% python3 -q
>>> import numpy as np
>>> from numpy import linalg as LA
>>> np.set_printoptions(precision=3, suppress=True, linewidth=140)
>>> J, _ = LA.qr(np.array([[-2.0, 1.6, 0.3, 2.6],
...     [1.6, -1.4, 1.8, 0.7],
...     [1.0, 1.5, -1.0, 1.8],
...     [-1.0, 0.0, 1.3, -0.2]]))
>>> J
array([[-0.684,  0.305, -0.419, -0.514],
       [ 0.547, -0.298, -0.712, -0.324],
       [ 0.342,  0.881, -0.218,  0.246],
       [-0.342, -0.207, -0.519,  0.756]])
>>> np.round(np.poly(J), 3) + 0
array([ 1.   ,  0.444,  0.   , -0.444, -1.   ])
>>> round(float(np.einsum("ij,ji->", J, J)), 3)
0.197
>>> LA.eigvals(J)
array([ 1.   +0.j   , -1.   +0.j   , -0.222+0.975j, -0.222-0.975j])
>>> round(LA.eigvals(J).sum().real, 3)
np.float64(-0.444)
>>> np.round(LA.det(J.T), 3)
np.float64(-1.0)
>>> round(LA.det(J[::-1]), 3)
np.float64(-1.0)
>>> Q, V = LA.qr(J[:, :3])[0], LA.qr(J[:, 3:])[0]
>>> sv = LA.svd(Q.T @ V, compute_uv=False)
>>> (sv > 0.9).sum()
np.int64(0)
>>> np.round(J.T @ J, 3) + 0
array([[1., 0., 0., 0.],
       [0., 1., 0., 0.],
       [0., 0., 1., 0.],
       [0., 0., 0., 1.]])
>>> J.reshape(-1, 2)
array([[-0.684,  0.305],
       [-0.419, -0.514],
       [ 0.547, -0.298],
       [-0.712, -0.324],
       [ 0.342,  0.881],
       [-0.218,  0.246],
       [-0.342, -0.207],
       [-0.519,  0.756]])
>>> J.ravel(order="F")
array([-0.684,  0.547,  0.342, -0.342,  0.305, -0.298,  0.881, -0.207, -0.419, -0.712, -0.218, -0.519, -0.514, -0.324,  0.246,  0.756])
>>> T = J.reshape(4, 2, -1)
>>> T.transpose(1, 0, 2)
array([[[-0.684,  0.305],
        [ 0.547, -0.298],
        [ 0.342,  0.881],
        [-0.342, -0.207]],

       [[-0.419, -0.514],
        [-0.712, -0.324],
        [-0.218,  0.246],
        [-0.519,  0.756]]])
>>> np.swapaxes(T, 1, 2)[3]
array([[-0.342, -0.519],
       [-0.207,  0.756]])
>>> T.shape
(4, 2, 2)
>>> T.sum(axis=1)
array([[-1.103, -0.208],
       [-0.165, -0.622],
       [ 0.124,  1.126],
       [-0.861,  0.549]])
>>> np.einsum("ihd,ihd->ih", T, T)
array([[0.56 , 0.44 ],
       [0.388, 0.612],
       [0.892, 0.108],
       [0.16 , 0.84 ]])
>>> M = np.load("out15.npy")
>>> M
array([[-1.072, -1.079,  0.985,  1.063],
       [-4.011, -1.07 ,  1.093,  0.883],
       [ 2.817, -3.002,  3.016,  2.91 ],
       [-3.982,  5.058, -5.109, -5.15 ]])
>>> t = np.radians(135)
>>> Rm = np.eye(4)
>>> Rm[2, 2] = Rm[0, 0] = np.cos(t)
>>> Rm[2, 0], Rm[0, 2] = -np.sin(t), np.sin(t)
>>> Rm
array([[-0.707,  0.   ,  0.707,  0.   ],
       [ 0.   ,  1.   ,  0.   ,  0.   ],
       [-0.707,  0.   , -0.707,  0.   ],
       [ 0.   ,  0.   ,  0.   ,  1.   ]])
>>> B = M @ Rm.T
>>> LA.svd(M, compute_uv=False), LA.svd(B, compute_uv=False)
(array([11.394,  4.728,  0.142,  0.061]), array([11.394,  4.728,  0.142,  0.061]))
>>> round(float(LA.det(Rm)), 3), np.round(np.trace(Rm), 3)
(1.0, np.float64(0.586))
>>> np.allclose(LA.norm(M, axis=1), LA.norm(B, axis=1))
True
>>> np.abs(B - M).max(axis=0)
array([ 7.62 ,  0.   , 11.537,  0.   ])
>>> sv = 10 * 0.7 ** np.arange(3)
>>> rng = np.random.default_rng(9231)
>>> m1 = rng.normal(size=(23, 3)) * rng.permutation(sv)
>>> m1
array([[  5.904,  -5.519,  -9.924],
       [ -5.724,   0.507,   1.636],
       [ -4.751,  -3.402,  -3.8  ],
       [  8.259,   7.316,  -0.211],
       [  5.419,  -1.366,   7.356],
       [ -6.661,   2.934,   1.486],
       [ 14.491,   4.373,   7.422],
       [  2.394,   2.199,  -7.816],
       [ -5.402,  -7.379,  -3.756],
       [  7.452,  -7.972,   0.231],
       [ 19.602,   4.367,   7.083],
       [  1.105,  -3.792,   5.492],
       [ 30.967,  -1.594,  -8.3  ],
       [  0.056,  -5.589,   1.634],
       [ -8.231,  -6.558,  -0.654],
       [ 20.006,  -5.051,   3.934],
       [  3.329,   5.326,  -3.204],
       [ 13.652,   3.404,  13.458],
       [  5.754,  -1.826,  -4.501],
       [ -2.578,  -0.512, -11.365],
       [ -1.103,   5.096,   2.259],
       [ -2.274,   3.169,  -5.606],
       [  0.432,  -0.078,   1.807]])
>>> idx = m1[:, 2] > np.median(m1[:, 2])
>>> f = m1[idx].mean(axis=0) - m1[~idx].mean(axis=0)
>>> f
array([2.169, 1.833, 9.778])
>>> round((((m1 - m1.mean(axis=0)) @ f > 0) == idx).mean(), 3)
np.float64(0.826)
>>> x0 = np.array([0, 1, 3])
>>> y = m1 @ x0
>>> b, lr = np.zeros(3), 1 / LA.norm(m1, 2) ** 2
>>> for i in range(50):
...     b -= lr * m1.T @ (m1 @ b - y)
...     if i % 10 == 0: print(i, round(LA.norm(m1 @ b - y), 3))
... 
0 61.68
10 1.222
20 0.036
30 0.005
40 0.001
>>> round(float(LA.cond(m1)), 3)
2.503
>>> b.round(3) + 0
array([0., 1., 3.])
>>> F = np.load("arr.npy")
>>> F
array([[-5,  0, -5],
       [-5,  4,  5],
       [-1,  3, -1],
       [-4,  0,  0]])
>>> B = np.array([[3, -1], [-2, -3], [2, 1]])
>>> np.einsum("ij,ij->i", F, F)
array([50, 66, 11, 16])
>>> LA.matrix_rank(F @ B)
np.int64(2)
>>> np.einsum("ik,kj->ij", F, B)
array([[-25,   0],
       [-13,  -2],
       [-11,  -9],
       [-12,   4]])
>>> B = F + rng.integers(-2, 3, (4, 2)) @ rng.integers(-2, 3, (2, 3))
>>> B
array([[-7, -4, -9],
       [ 0,  5,  9],
       [-3, -1, -5],
       [-5,  1,  0]])
>>> B - F
array([[-2, -4, -4],
       [ 5,  1,  4],
       [-2, -4, -4],
       [-1,  1,  0]])
>>> LA.matrix_rank(B - F, tol=1e-8)
np.int64(2)
>>> np.abs(B - F).sum(axis=1)
array([10, 10, 10,  2])
>>> W1 = np.array([[5, 0], [0, 4], [-4, -3]])
>>> b = np.array([2, 2])
>>> act = np.maximum(B @ W1 + b, 0)
>>> act
array([[ 3, 13],
       [ 0,  0],
       [ 7, 13],
       [ 0,  6]])
>>> LA.matrix_rank(act)
np.int64(2)
>>> W2 = np.array([[-5, 3], [2, 0]])
>>> (act @ W2).round(6).argmax(axis=1)
array([0, 0, 1, 0])
>>> W1 @ W2
array([[-25,  15],
       [  8,   0],
       [ 14, -12]])
>>> act @ W2
array([[11,  9],
       [ 0,  0],
       [-9, 21],
       [12,  0]])
>>> proj = F @ LA.solve(F.T @ F, F.T)
>>> np.round(proj @ F[:, 2], 3) + 0
array([-5.,  5., -1.,  0.])
>>> LA.matrix_rank(np.eye(4) - proj)
np.int64(1)
>>> np.round((np.eye(4) - proj) @ F, 3) + 0
array([[0., 0., 0.],
       [0., 0., 0.],
       [0., 0., 0.],
       [0., 0., 0.]])
>>> np.round(LA.eigvalsh(proj), 3) + 0
array([0., 1., 1., 1.])
>>> round(LA.norm(F) ** 2 / LA.norm(F, 2) ** 2, 3)
np.float64(1.818)
>>> np.round(LA.norm(F[1], 1), 3), round(LA.norm(F[1], np.inf), 3)
(np.float64(14.0), np.float64(5.0))
>>> LA.norm(F, axis=1).argmax()
np.int64(1)
>>> round(LA.norm(F[1] - F[3]), 3)
np.float64(6.481)
>>> round(float(LA.norm(F, 2)), 3)
8.868
>>> np.round(LA.norm(F, 1), 3), np.round(LA.norm(F, np.inf), 3)
(np.float64(15.0), np.float64(14.0))
>>> LA.norm(F, axis=0)
array([8.185, 5.   , 7.141])
